% ipython --no-banner

In [1]: import numpy as np

In [2]: import numpy.linalg as la

In [3]: np.set_printoptions(suppress=True, linewidth=100)

In [4]: basis = np.array([[7, 1, 1, -7, 1, -8, -6, 9, 1, 7],
   ...:     [-4, -3, 1, 0, 8, 5, -4, 7, -1, -1],
   ...:     [-8, 4, -9, 4, 3, -5, -2, 3, 7, -9],
   ...:     [-9, 9, 0, -3, -9, -7, 4, 9, -4, -8],
   ...:     [8, 3, 0, 2, -6, 0, 8, 4, -7, -5],
   ...:     [-6, 2, 4, -9, 6, 5, -9, 2, 2, 5],
   ...:     [-2, -9, 5, 2, 0, -9, 5, -7, 8, 3],
   ...:     [-8, 0, 6, 6, -4, 1, -8, 4, 9, 8],
   ...:     [-8, -6, -1, -2, 3, 4, -7, -8, 3, 8],
   ...:     [3, 7, 0, -1, -3, -4, -7, -8, -6, -9]])

In [5]: rng = np.random.default_rng(580)

In [6]: m1 = (rng.random((16, 10)) < 0.25) @ basis

In [7]: m1
Out[7]: 
array([[-19,   4,   3,  -6,  14,  -2, -29,  25,  18,  10],
       [-29,  -1,  16,  -4,   1,  -5, -12,  15,  14,   7],
       [  7,   1,   1,  -7,   1,  -8,  -6,   9,   1,   7],
       [-18, -11,  -5,   4,   6, -10,  -4, -12,  18,   2],
       [  9,  -8,   7,  -3,   3, -12,   3,  13,   1,   4],
       [  6,  -6,   5,   4,  -6,  -9,  13,  -3,   1,  -2],
       [  4,  10,   5, -17,   4,  -7, -22,   3,  -3,   3],
       [ -9,  16,  -9,   3, -12, -12,  10,  16,  -4, -22],
       [ -4,  -3,   1,   0,   8,   5,  -4,   7,  -1,  -1],
       [  0,   3,   6,   8, -10,   1,   0,   8,   2,   3],
       [ -4,  -3,   1,   0,   8,   5,  -4,   7,  -1,  -1],
       [ -2,   6,  10, -15,  -8, -19,   2,  17,   0,   2],
       [-16, -13,   8,  -9,   9,   0, -11, -13,  13,  16],
       [ -8,   4,  -9,   4,   3,  -5,  -2,   3,   7,  -9],
       [ -6,   7,   2, -10,   0, -10,  -6,  25,  -4,  -2],
       [ -7,   0,   6,   1,  -7, -11,  13,  13,  -4, -11]])

In [8]: T = m1.reshape(16, 2, -1)

In [9]: print(T.sum(axis=1))
[[-21 -25  28  12  24]
 [-34 -13  31  10   8]
 [ -1  -5  10  -6   8]
 [-28 -15 -17  22   8]
 [ -3  -5  20  -2   7]
 [ -3   7   2   5  -8]
 [ -3 -12   8 -20   7]
 [-21  26   7  -1 -34]
 [  1  -7   8  -1   7]
 [  1   3  14  10  -7]
 [  1  -7   8  -1   7]
 [-21   8  27 -15  -6]
 [-16 -24  -5   4  25]
 [-13   2  -6  11  -6]
 [-16   1  27 -14  -2]
 [-18  13  19  -3 -18]]

In [10]: T[:, 0]
Out[10]: 
array([[-19,   4,   3,  -6,  14],
       [-29,  -1,  16,  -4,   1],
       [  7,   1,   1,  -7,   1],
       [-18, -11,  -5,   4,   6],
       [  9,  -8,   7,  -3,   3],
       [  6,  -6,   5,   4,  -6],
       [  4,  10,   5, -17,   4],
       [ -9,  16,  -9,   3, -12],
       [ -4,  -3,   1,   0,   8],
       [  0,   3,   6,   8, -10],
       [ -4,  -3,   1,   0,   8],
       [ -2,   6,  10, -15,  -8],
       [-16, -13,   8,  -9,   9],
       [ -8,   4,  -9,   4,   3],
       [ -6,   7,   2, -10,   0],
       [ -7,   0,   6,   1,  -7]])

In [11]: hat = m1 @ la.solve(m1.T @ m1, m1.T)

In [12]: np.allclose(hat @ hat, hat)
Out[12]: True

In [13]: np.round(la.eigvalsh(hat), 3) + 0
Out[13]: array([0., 0., 0., 0., 0., 0., 1., 1., 1., 1., 1., 1., 1., 1., 1., 1.])

In [14]: A2 = np.c_[m1[:, :8] @ np.array([[1, -3, 5, -3, 1, 3, 4, -5],
    ...:     [-2, 2, -1, 1, 1, 3, 3, 4],
    ...:     [4, 0, -5, -4, -4, -1, -4, 3],
    ...:     [1, 4, 3, -3, -5, -4, 1, 1],
    ...:     [0, 4, 0, -2, 1, -5, 4, -2],
    ...:     [-5, 5, 2, 3, 0, 2, 5, -5],
    ...:     [-5, 3, 2, -3, 4, 3, 2, -5],
    ...:     [0, 0, -1, 4, -5, -3, 3, -2]]), np.array([1, -2, -1, -4, 5, 2, 4, 4, 2, 5, -5, -5, 4, -4, -1, 1])]

In [15]: A2
Out[15]: 
array([[ 134,    0, -219,  220, -224, -260,  -19,  191,    1],
       [ 118,   12, -285,  113, -196, -186, -187,  238,   -2],
       [  72, -101,  -29,   25,  -29,  -15,   -1,   15,   -1],
       [  58,   10,  -58,  -27,   21, -124, -151,  117,   -4],
       [  95,  -94,  -22,  -53,  -62,  -61,  -22,  -46,    5],
       [  22,  -44,   34, -122,   21,   39,  -62,  -37,    2],
       [ 132, -145, -127,   78,  -20,   -4,  -45,  149,    4],
       [ -64,   -7,  -27,   92,  -24,   36,   11,   87,    4],
       [   1,   51,  -27,   44,  -54,  -85,   41,  -24,    2],
       [  21,    3,  -15,   10, -111,   -1,  -18,   37,    5],
       [   1,   51,  -27,   44,  -54,  -85,   41,  -24,   -5],
       [  96, -163, -162,   38,  -46,   19, -117,  116,   -5],
       [  88,  -11, -143,   -7,   14,  -98, -169,  106,    4],
       [ -13,   29,   -4,   49,   -8,  -59,   12,   56,   -4],
       [  58,  -76, -134,  135, -106,  -72,   -8,   84,   -1],
       [   8,  -19,  -71,  -12,  -56,  -18,  -69,   32,    1]])

In [16]: np.round(la.lstsq(m1, A2[:, 0])[0], 3) + 0
Out[16]: array([ 1., -2.,  4.,  1.,  0., -5., -5.,  0.,  0.,  0.])

In [17]: print(np.round(la.norm(la.qr(m1)[0].T @ A2, axis=0) ** 2 / ((A2 ** 2).sum(axis=0) + 1e-12), 3))
[1.    1.    1.    1.    1.    1.    1.    1.    0.508]

In [18]: A2 = m1 + rng.integers(-2, 3, (16, 9)) @ rng.integers(-2, 3, (9, 10))

In [19]: A2
Out[19]: 
array([[-26,  -7,  -4,  -3,  22,   0, -36,  34,  26,  21],
       [-30, -12,  14,   1,  12, -15, -15,  14,  20,   6],
       [ 13,   0,   1,  -4,  -2,  -6,  -5,  18,   9,   6],
       [-26, -17,  -5,   8,  14, -11,  -3, -16,  17,   2],
       [ 14,  -1,   9,  -5,  -1, -24,   4,   7,  -4,  -1],
       [  8, -14,  -1,   5,  -1, -17,  11,   2,  11,  -1],
       [ 10,  19,  14, -10,  -3,   2, -10,  17,   0,  -3],
       [ -4,  20,  -1,   3, -18,  -4,  15,  11,  -7, -25],
       [ -4,  -8,  -5,  -1,  16,   1,  -6,  11,   0,   7],
       [ -4,  -8,  -3,   0,  -5,  -3, -10,  -4,   3,  13],
       [ -1, -13,  -3,   5,   3,   7,   5,   8,  17,  -7],
       [  1,   9,  15, -21,  -4, -17,   1,   6, -13,   6],
       [-10, -17,  11, -11,   2,  -2, -15, -23,  19,  12],
       [ -3,  15,  -4,  -1,   3,  -3,   2,   1,  -6, -11],
       [ -1,  15,  11,  -6, -10,   0,  -1,  29,  -5,  -6],
       [ -2,  -2,  10,   1, -17,  -3,  20,   3,   0, -12]])

In [20]: np.round(la.svd(A2 - m1, compute_uv=False), 3) + 0
Out[20]: array([53.796, 41.698, 29.863, 22.237, 16.158, 11.612, 10.019,  4.986,  1.688,  0.   ])

In [21]: x0 = np.array([4, 3, 4, 3, 5, 2, 1, 0, 2, 1])

In [22]: target = A2 @ x0

In [23]: np.round(la.pinv(A2) @ A2, 3) + 0
Out[23]: 
array([[1., 0., 0., 0., 0., 0., 0., 0., 0., 0.],
       [0., 1., 0., 0., 0., 0., 0., 0., 0., 0.],
       [0., 0., 1., 0., 0., 0., 0., 0., 0., 0.],
       [0., 0., 0., 1., 0., 0., 0., 0., 0., 0.],
       [0., 0., 0., 0., 1., 0., 0., 0., 0., 0.],
       [0., 0., 0., 0., 0., 1., 0., 0., 0., 0.],
       [0., 0., 0., 0., 0., 0., 1., 0., 0., 0.],
       [0., 0., 0., 0., 0., 0., 0., 1., 0., 0.],
       [0., 0., 0., 0., 0., 0., 0., 0., 1., 0.],
       [0., 0., 0., 0., 0., 0., 0., 0., 0., 1.]])

In [24]: target
Out[24]: array([ -3, -36,  41, -70,  16,  -6,  99, -73,  20, -74,  21, -45, -39,   2,   0, -54])

In [25]: target = target + 0.05 * rng.normal(size=16)

In [26]: print(target.round(3))
[ -3.032 -35.998  41.028 -70.017  15.937  -6.057  99.016 -72.956  19.877 -74.044  21.006 -44.93
 -38.98    2.029  -0.034 -53.97 ]

In [27]: beta, *_ = la.lstsq(A2, target)

In [28]: beta.round(3)
Out[28]: array([ 3.998,  3.01 ,  4.001,  2.998,  5.001,  2.001,  1.008, -0.002,  2.007,  1.007])

In [29]: round(la.norm(target - A2 @ beta), 3)
Out[29]: np.float64(0.099)

In [30]: X = np.loadtxt("block11.csv", delimiter=",")

In [31]: X
Out[31]: 
array([[-14.,   0.,  15., -15., -13.,   8.,  -5.,  -6., -12., -16.,  -4.,  -3.,  -1.],
       [  0., -10.,   1.,  -7.,   2.,   0.,  -2.,  -2.,  -2.,   0.,   1.,   2.,   8.],
       [ 15.,   1., -16., -12.,   9., -11.,  -2.,   5.,  -3.,  10.,   2.,  -1.,  -8.],
       [-15.,  -7., -12.,   0.,   0.,  -3.,  -5.,   6.,  11., -15.,  -7.,  -1.,   5.],
       [-13.,   2.,   9.,   0.,   6.,  10., -10.,  -3.,  -3., -11.,   3., -11.,  -5.],
       [  8.,   0., -11.,  -3.,  10., -10.,   8., -12.,  13.,   4.,   0.,  10.,   7.],
       [ -5.,  -2.,  -2.,  -5., -10.,   8.,  -4.,  -6.,  -3.,  -3.,  -2.,  -2.,   6.],
       [ -6.,  -2.,   5.,   6.,  -3., -12.,  -6.,   2., -15.,   0.,  -5.,   7.,   6.],
       [-12.,  -2.,  -3.,  11.,  -3.,  13.,  -3., -15.,   2.,  -9.,   6.,  -4.,  -8.],
       [-16.,   0.,  10., -15., -11.,   4.,  -3.,   0.,  -9.,  -4.,   8.,   1.,   8.],
       [ -4.,   1.,   2.,  -7.,   3.,   0.,  -2.,  -5.,   6.,   8.,  -4.,   6.,   1.],
       [ -3.,   2.,  -1.,  -1., -11.,  10.,  -2.,   7.,  -4.,   1.,   6.,   4.,   3.],
       [ -1.,   8.,  -8.,   5.,  -5.,   7.,   6.,   6.,  -8.,   8.,   1.,   3., -12.]])

In [32]: evals, V = la.eigh(X)

In [33]: np.round(evals.sum(), 3), np.trace(X)
Out[33]: (np.float64(-60.0), np.float64(-60.0))

In [34]: np.round(np.abs(V[:, -1]), 3)
Out[34]: array([0.211, 0.099, 0.266, 0.433, 0.257, 0.202, 0.011, 0.309, 0.563, 0.349, 0.027, 0.178, 0.122])

In [35]: np.abs(V[:, -1]).round(6).argmax()
Out[35]: np.int64(8)

In [36]: (evals > 1e-8).sum(), (evals < -1e-8).sum()
Out[36]: (np.int64(6), np.int64(7))

In [37]: r0, r1 = X[5], X[7]

In [38]: r0 @ r1
Out[38]: np.float64(-186.0)

In [39]: p = (r0 @ r1) / (r0 @ r0) * r0

In [40]: print(np.round(la.norm(r0 + r1) ** 2 + la.norm(r0 - r1) ** 2, 3))
3130.0

In [41]: print(round(float((r1 - p) @ r0), 3))
-0.0
